In [1]: import numpy as np

In [2]: from numpy import linalg as LA

In [3]: np.set_printoptions(precision=2, suppress=True, linewidth=200)

In [4]: K = np.load("dump.npy")

In [5]: K
Out[5]: 
array([[ 0.87, -0.91, -0.39,  2.21, -0.24, -0.64],
       [ 1.09, -1.34, -0.62,  1.83, -0.26, -0.65],
       [ 0.77, -0.47, -0.82,  2.06,  0.03, -0.85],
       [ 0.73, -0.72, -1.02,  1.39, -0.33, -1.08],
       [ 0.93, -1.14, -0.79,  2.2 ,  0.47, -0.9 ],
       [ 0.74, -0.55, -1.06,  1.9 ,  0.34, -1.33],
       [ 1.92, -0.82, -0.76,  1.76, -0.25, -0.76],
       [ 0.4 , -1.7 ,  2.21, -1.72,  0.44, -0.07],
       [ 0.01, -2.03,  2.02, -1.44, -0.26, -0.31],
       [-0.08, -2.11,  2.26, -1.96, -0.14, -0.22],
       [-0.29, -1.98,  2.2 , -1.7 ,  0.5 , -0.11],
       [ 0.16, -1.65,  2.07, -2.19, -0.4 ,  0.  ],
       [ 0.27, -2.01,  1.9 , -2.46, -0.23, -0.32],
       [ 0.23, -2.57,  2.36, -2.24,  0.18,  0.04]])

In [6]: x0 = np.array([-2, -1, -2, 1, 0, 0])

In [7]: rhs = K @ x0

In [8]: np.round(LA.lstsq(K, rhs)[0], 2) + 0
Out[8]: array([-2., -1., -2.,  1.,  0.,  0.])

In [9]: np.round(LA.pinv(K) @ K, 2) + 0
Out[9]: 
array([[1., 0., 0., 0., 0., 0.],
       [0., 1., 0., 0., 0., 0.],
       [0., 0., 1., 0., 0., 0.],
       [0., 0., 0., 1., 0., 0.],
       [0., 0., 0., 0., 1., 0.],
       [0., 0., 0., 0., 0., 1.]])

In [10]: rng = np.random.default_rng(793)

In [11]: rhs = rhs + 0.1 * rng.normal(size=14)

In [12]: rhs
Out[12]: array([ 2.17,  2.3 ,  2.62,  2.86,  3.16,  3.24,  0.16, -5.32, -3.37, -4.13, -3.7 , -4.83, -4.89, -4.86])

In [13]: beta, *_ = LA.lstsq(K, rhs)

In [14]: round(float(LA.norm(rhs - K @ beta)), 2)
Out[14]: 0.29

In [15]: Xc = (K - K.mean(axis=0)) / K.std(axis=0)

In [16]: Xc.std(axis=0)
Out[16]: array([1., 1., 1., 1., 1., 1.])

In [17]: np.argwhere(np.abs(Xc) > 2)
Out[17]: array([[6, 0]])

In [18]: beta = LA.lstsq(np.delete(Xc, 0, axis=1), Xc[:, 0])[0]

In [19]: beta
Out[19]: array([-0.08, -2.24, -0.48, -0.02,  0.96])

In [20]: A = np.load("x.npy")

In [21]: print(A)
[[ 1.  -0.8 -0.5 -0.6 -0.3 -0.7 -1.6  1.3 -0.2  1.7 -1. ]
 [ 0.3  1.7  0.9 -0.9  1.3 -1.3  0.4 -1.4  1.1  0.  -0.4]
 [-2.2  0.5  0.4  0.6 -0.1  0.2 -0.5 -2.1  0.9 -2.   1. ]]

In [22]: A2 = A / LA.norm(A, axis=1, keepdims=True)

In [23]: G = A2 @ A2.T

In [24]: LA.norm(A2, axis=1)
Out[24]: array([1., 1., 1.])

In [25]: (G - 2 * np.eye(3)).round(6).argmax(axis=1)
Out[25]: array([1, 2, 1])

In [26]: print(np.argwhere(np.triu(np.abs(G) > 0.95, 1)))
[]

In [27]: J = np.array([[-0.1, -0.4, 0.5, -1.1, -1.0, 0.6],
    ...:     [1.4, 0.9, 1.1, -0.9, -1.5, 0.7],
    ...:     [2.6, -0.5, 1.1, 1.2, -0.4, -0.9]])

In [28]: J[:, 3] *= 10

In [29]: print(J)
[[ -0.1  -0.4   0.5 -11.   -1.    0.6]
 [  1.4   0.9   1.1  -9.   -1.5   0.7]
 [  2.6  -0.5   1.1  12.   -0.4  -0.9]]

In [30]: # column 3 is much longer than the rest

In [31]: th = np.radians(135)

In [32]: Rm = np.eye(6)

In [33]: Rm[3, 3] = Rm[1, 1] = np.cos(th)

In [34]: Rm[3, 1], Rm[1, 3] = -np.sin(th), np.sin(th)

In [35]: Rm
Out[35]: 
array([[ 1.  ,  0.  ,  0.  ,  0.  ,  0.  ,  0.  ],
       [ 0.  , -0.71,  0.  ,  0.71,  0.  ,  0.  ],
       [ 0.  ,  0.  ,  1.  ,  0.  ,  0.  ,  0.  ],
       [ 0.  , -0.71,  0.  , -0.71,  0.  ,  0.  ],
       [ 0.  ,  0.  ,  0.  ,  0.  ,  1.  ,  0.  ],
       [ 0.  ,  0.  ,  0.  ,  0.  ,  0.  ,  1.  ]])

In [36]: A2 = J @ Rm.T

In [37]: np.allclose(J @ J.T, A2 @ A2.T)
Out[37]: True

In [38]: A2
Out[38]: 
array([[-0.1 , -7.5 ,  0.5 ,  8.06, -1.  ,  0.6 ],
       [ 1.4 , -7.  ,  1.1 ,  5.73, -1.5 ,  0.7 ],
       [ 2.6 ,  8.84,  1.1 , -8.13, -0.4 , -0.9 ]])

In [39]: LA.svd(J, compute_uv=False), LA.svd(A2, compute_uv=False)
Out[39]: (array([18.71,  3.54,  0.99]), array([18.71,  3.54,  0.99]))
